% ipython --no-banner

In [1]: import numpy as np

In [2]: np.set_printoptions(suppress=True, linewidth=100)

In [3]: A = np.loadtxt("run10.csv", delimiter=",")

In [4]: A
Out[4]: 
array([[ 1., -4., -5., -4.,  5.,  5., -7.,  4., -8.,  8.,  1., -2., -6.],
       [ 3., -5., -4., -2.,  0., -7.,  2., -2.,  3., -5.,  3.,  2.,  3.],
       [-4., -4.,  5.,  0., -5., -2., -9., -3.,  1., -2.,  1.,  8.,  3.],
       [ 1.,  1., -3., -3., -4.,  9., -9.,  9., -4., -2., -7., -8.,  4.],
       [ 0.,  0.,  0.,  0., -2.,  1.,  0.,  1., -2.,  0.,  0., -1., -1.],
       [ 0.,  0.,  0.,  0.,  0., -1.,  2.,  2., -2.,  0., -1., -2., -1.],
       [ 0.,  0.,  0.,  0., -1.,  0.,  1., -2., -1., -1., -2., -2.,  0.],
       [ 0.,  0.,  0.,  0., -2.,  2., -1., -1.,  1.,  0., -2.,  2., -1.],
       [ 0.,  0.,  0.,  0.,  2.,  1., -2.,  1.,  2.,  0.,  0.,  1.,  0.],
       [ 0.,  0.,  0.,  0., -1., -2.,  0.,  1., -1.,  0.,  2.,  0.,  0.],
       [ 0.,  0.,  0.,  0.,  1., -2., -1.,  2.,  1.,  1., -1., -2.,  2.],
       [ 0.,  0.,  0.,  0.,  2.,  1., -2.,  0.,  1.,  0., -2.,  0., -2.],
       [ 0.,  0.,  0.,  0.,  0., -2.,  2.,  2.,  1., -1.,  1.,  1.,  1.]])

In [5]: B = A / np.sqrt((A ** 2).mean(axis=1, keepdims=True))

In [6]: B[11].round(2)
Out[6]: array([ 0.  ,  0.  ,  0.  ,  0.  ,  1.7 ,  0.85, -1.7 ,  0.  ,  0.85,  0.  , -1.7 ,  0.  , -1.7 ])

In [7]: np.linalg.matrix_rank(A - A.mean(axis=1, keepdims=True))
Out[7]: np.int64(12)

In [8]: t3 = np.stack([A, 4 * A, A[::-1]])

In [9]: np.einsum("bij,cij->bc", t3, t3)
Out[9]: 
array([[ 1341.,  5364.,  -184.],
       [ 5364., 21456.,  -736.],
       [ -184.,  -736.,  1341.]])

In [10]: np.linalg.matrix_rank(t3.reshape(3, -1))
Out[10]: np.int64(2)

In [11]: t3.shape
Out[11]: (3, 13, 13)

In [12]: np.round(np.linalg.norm(t3, axis=(1, 2)), 2)
Out[12]: array([ 36.62, 146.48,  36.62])

In [13]: np.linalg.matrix_rank(t3)
Out[13]: array([13, 13, 13])

In [14]: left, s, Vh = np.linalg.svd(A, full_matrices=False)

In [15]: round(float(np.sqrt((s ** 2).sum())), 2), np.round(np.linalg.norm(A), 2)
Out[15]: (36.62, np.float64(36.62))

In [16]: (s > 1e-8).sum()
Out[16]: np.int64(13)

In [17]: np.allclose(left * s @ Vh, A)
Out[17]: True

In [18]: np.round(s / s[0], 2) + 0
Out[18]: array([1.  , 0.67, 0.6 , 0.45, 0.25, 0.23, 0.16, 0.12, 0.08, 0.06, 0.02, 0.01, 0.  ])

In [19]: B = A / np.linalg.norm(A, axis=1, keepdims=True)

In [20]: gram = B @ B.T

In [21]: (gram - 2 * np.eye(13)).round(6).argmax(axis=1)
Out[21]: array([11, 12,  7,  4,  3,  4,  5,  2, 11, 12,  3,  8,  1])

In [22]: np.argwhere(np.triu(np.abs(gram) > 0.95, 1))
Out[22]: array([], shape=(0, 2), dtype=int64)

In [23]: round(float(np.degrees(np.arccos(np.clip(gram[6, 7], -1, 1)))), 2)
Out[23]: 83.58

In [24]: rng = np.random.default_rng(896783)

In [25]: labels = rng.permutation(13)

In [26]: labels
Out[26]: array([ 3,  7,  4,  5,  0,  2,  8, 12,  9,  1, 10, 11,  6])

In [27]: B = A[labels][:, labels]

In [28]: np.allclose(B, A)
Out[28]: False

In [29]: X = np.load("m.npy")

In [30]: X
Out[30]: 
array([[ 0.  ,  0.6 , -0.36,  0.24,  0.  , -0.24, -0.12],
       [ 0.  ,  0.45, -0.27,  0.18,  0.  , -0.18, -0.09],
       [ 0.  ,  0.5 , -0.3 ,  0.2 ,  0.  , -0.2 , -0.1 ],
       [ 0.  ,  0.25, -0.15,  0.1 ,  0.  , -0.1 , -0.05],
       [ 0.  ,  0.5 , -0.3 ,  0.2 ,  0.  , -0.2 , -0.1 ],
       [ 0.  ,  0.25, -0.15,  0.1 ,  0.  , -0.1 , -0.05],
       [ 0.  , -0.1 ,  0.06, -0.04,  0.  ,  0.04,  0.02],
       [ 0.  ,  0.9 , -0.54,  0.36,  0.  , -0.36, -0.18]])

In [31]: # rank 1

In [32]: round(np.linalg.norm(X[6] - X[2]), 2)
Out[32]: np.float64(0.79)

In [33]: np.round(np.linalg.norm(X, axis=0), 2)
Out[33]: array([0.  , 1.42, 0.85, 0.57, 0.  , 0.57, 0.28])

In [34]: np.linalg.norm(X, axis=1).argmax()
Out[34]: np.int64(7)

In [35]: round(float(np.linalg.norm(X, 2)), 2)
Out[35]: 1.86

In [36]: np.round(np.linalg.norm(X) ** 2 / np.linalg.norm(X, 2) ** 2, 2)
Out[36]: np.float64(1.0)

In [37]: round(np.linalg.norm(X[6], 1), 2), round(np.linalg.norm(X[6], np.inf), 2)
Out[37]: (np.float64(0.26), np.float64(0.1))

In [38]: round(float(np.trace(np.linalg.pinv(X) @ X)), 2)
Out[38]: 1.0

In [39]: B = X + rng.integers(-2, 3, (8, 1)) @ rng.integers(-2, 3, (1, 7))

In [40]: B
Out[40]: 
array([[ 0.  ,  0.6 , -0.36,  0.24,  0.  , -0.24, -0.12],
       [-2.  , -3.55, -4.27, -3.82,  0.  , -2.18, -2.09],
       [-1.  , -1.5 , -2.3 , -1.8 ,  0.  , -1.2 , -1.1 ],
       [ 2.  ,  4.25,  3.85,  4.1 ,  0.  ,  1.9 ,  1.95],
       [ 2.  ,  4.5 ,  3.7 ,  4.2 ,  0.  ,  1.8 ,  1.9 ],
       [ 2.  ,  4.25,  3.85,  4.1 ,  0.  ,  1.9 ,  1.95],
       [ 0.  , -0.1 ,  0.06, -0.04,  0.  ,  0.04,  0.02],
       [-2.  , -3.1 , -4.54, -3.64,  0.  , -2.36, -2.18]])

In [41]: np.round(np.linalg.svd(B - X, compute_uv=False), 2) + 0
Out[41]: array([17.75,  0.  ,  0.  ,  0.  ,  0.  ,  0.  ,  0.  ])

In [42]: rk = np.linalg.matrix_rank(B)

In [43]: rk
Out[43]: np.int64(2)

In [44]: N = np.linalg.svd(B)[2][rk:].T

In [45]: np.linalg.matrix_rank(B.T @ B), np.linalg.matrix_rank(B @ B.T)
Out[45]: (np.int64(2), np.int64(2))

In [46]: [int(np.linalg.matrix_rank(B[:i])) for i in range(1, len(B) + 1)]
Out[46]: [1, 2, 2, 2, 2, 2, 2, 2]

In [47]: np.round(N @ N.T, 2) + 0
Out[47]: 
array([[ 0.93, -0.1 , -0.16, -0.12,  0.  , -0.09, -0.08],
       [-0.1 ,  0.28,  0.12, -0.41,  0.  ,  0.11,  0.01],
       [-0.16,  0.12,  0.41, -0.15,  0.  , -0.34, -0.25],
       [-0.12, -0.41, -0.15,  0.69,  0.  , -0.06, -0.09],
       [ 0.  ,  0.  ,  0.  ,  0.  ,  1.  ,  0.  ,  0.  ],
       [-0.09,  0.11, -0.34, -0.06,  0.  ,  0.8 , -0.14],
       [-0.08,  0.01, -0.25, -0.09,  0.  , -0.14,  0.89]])

In [48]: left, s, Vh = np.linalg.svd(X)

In [49]: evecs = Vh[:(s > 1e-8).sum()]

In [50]: x0 = X[6] + 3 * X[1] + rng.integers(2) * np.eye(7)[1]

In [51]: x0
Out[51]: array([ 0.  ,  1.25, -0.75,  0.5 ,  0.  , -0.5 , -0.25])

In [52]: np.round(np.diag(evecs.T @ evecs), 2)
Out[52]: array([0.  , 0.58, 0.21, 0.09, 0.  , 0.09, 0.02])

In [53]: round(np.linalg.norm(x0 - evecs.T @ evecs @ x0), 2)
Out[53]: np.float64(0.0)

In [54]: data = np.loadtxt("out0.csv", delimiter=",")

In [55]: data
Out[55]: 
array([[ 0.47, -0.83, -0.36, -0.47,  0.42,  1.6 , -1.35,  0.82,  1.58],
       [-0.3 , -0.24,  0.98, -0.81, -0.21, -0.74,  1.94, -1.69,  0.08],
       [-1.24,  0.04, -2.04, -0.69,  0.49, -0.3 , -0.49, -0.03, -1.51],
       [-0.39,  1.74, -0.69, -0.73, -0.47, -0.49,  0.59, -0.11, -2.  ],
       [-0.31, -0.64, -0.01,  1.62, -0.67,  0.15, -0.73,  1.53, -1.59],
       [-0.75,  0.5 ,  0.59, -0.26,  1.64, -0.84,  1.95, -0.69, -0.29],
       [-0.81,  0.39, -0.11,  1.15,  0.3 ,  2.22,  0.59,  1.2 ,  0.18],
       [-1.06, -2.45, -0.26, -0.84,  0.05,  0.96, -0.32, -0.22,  0.23],
       [ 0.28, -0.49,  2.2 , -0.22, -0.31,  0.39, -1.32,  1.34,  0.01],
       [-0.97,  0.39,  0.43,  0.7 , -0.48, -0.95, -1.66,  1.39, -1.18],
       [-1.2 , -0.66,  0.88, -0.92, -0.84,  1.11, -0.81,  1.07,  1.33],
       [-0.34, -0.3 ,  1.47,  1.62, -0.52,  0.45,  0.7 ,  1.68,  0.5 ],
       [ 1.27,  0.78, -0.67, -0.28, -0.58, -1.07, -0.42,  2.03, -0.69],
       [ 0.01,  0.56,  0.49, -1.04, -1.02,  0.94,  1.79,  0.61, -1.36],
       [ 0.44,  0.15, -0.56, -0.8 , -0.78, -1.56,  2.06,  0.17,  0.72],
       [-0.91, -1.57, -0.02, -0.43, -0.17, -0.46,  1.89, -0.2 , -1.29],
       [-2.02,  0.34,  0.45,  1.24, -0.3 ,  1.17, -0.85,  0.9 , -0.27],
       [-0.08, -0.97,  0.14,  1.11,  0.33,  1.08,  0.93,  1.46,  1.6 ]])

In [56]: Z = data[[11, 5]].astype(float)

In [57]: for _ in range(5):
    ...:     labels = np.linalg.norm(data[:, None] - Z, axis=-1).argmin(axis=1)
    ...:     Z = np.array([data[labels == j].mean(axis=0) for j in range(2)])
    ...: 

In [58]: labels
Out[58]: array([0, 1, 1, 1, 0, 1, 0, 0, 0, 0, 0, 0, 0, 1, 1, 1, 0, 0])

In [59]: np.bincount(labels)
Out[59]: array([11,  7])

In [60]: np.round(Z[1] - Z[0], 2)
Out[60]: array([-0.01,  0.57, -0.56, -1.11,  0.16, -1.14,  1.87, -1.48, -0.96])

In [61]: Z.round(2)
Out[61]: 
array([[-0.43, -0.4 ,  0.38,  0.43, -0.24,  0.65, -0.48,  1.2 ,  0.15],
       [-0.45,  0.17, -0.18, -0.68, -0.07, -0.49,  1.39, -0.28, -0.81]])
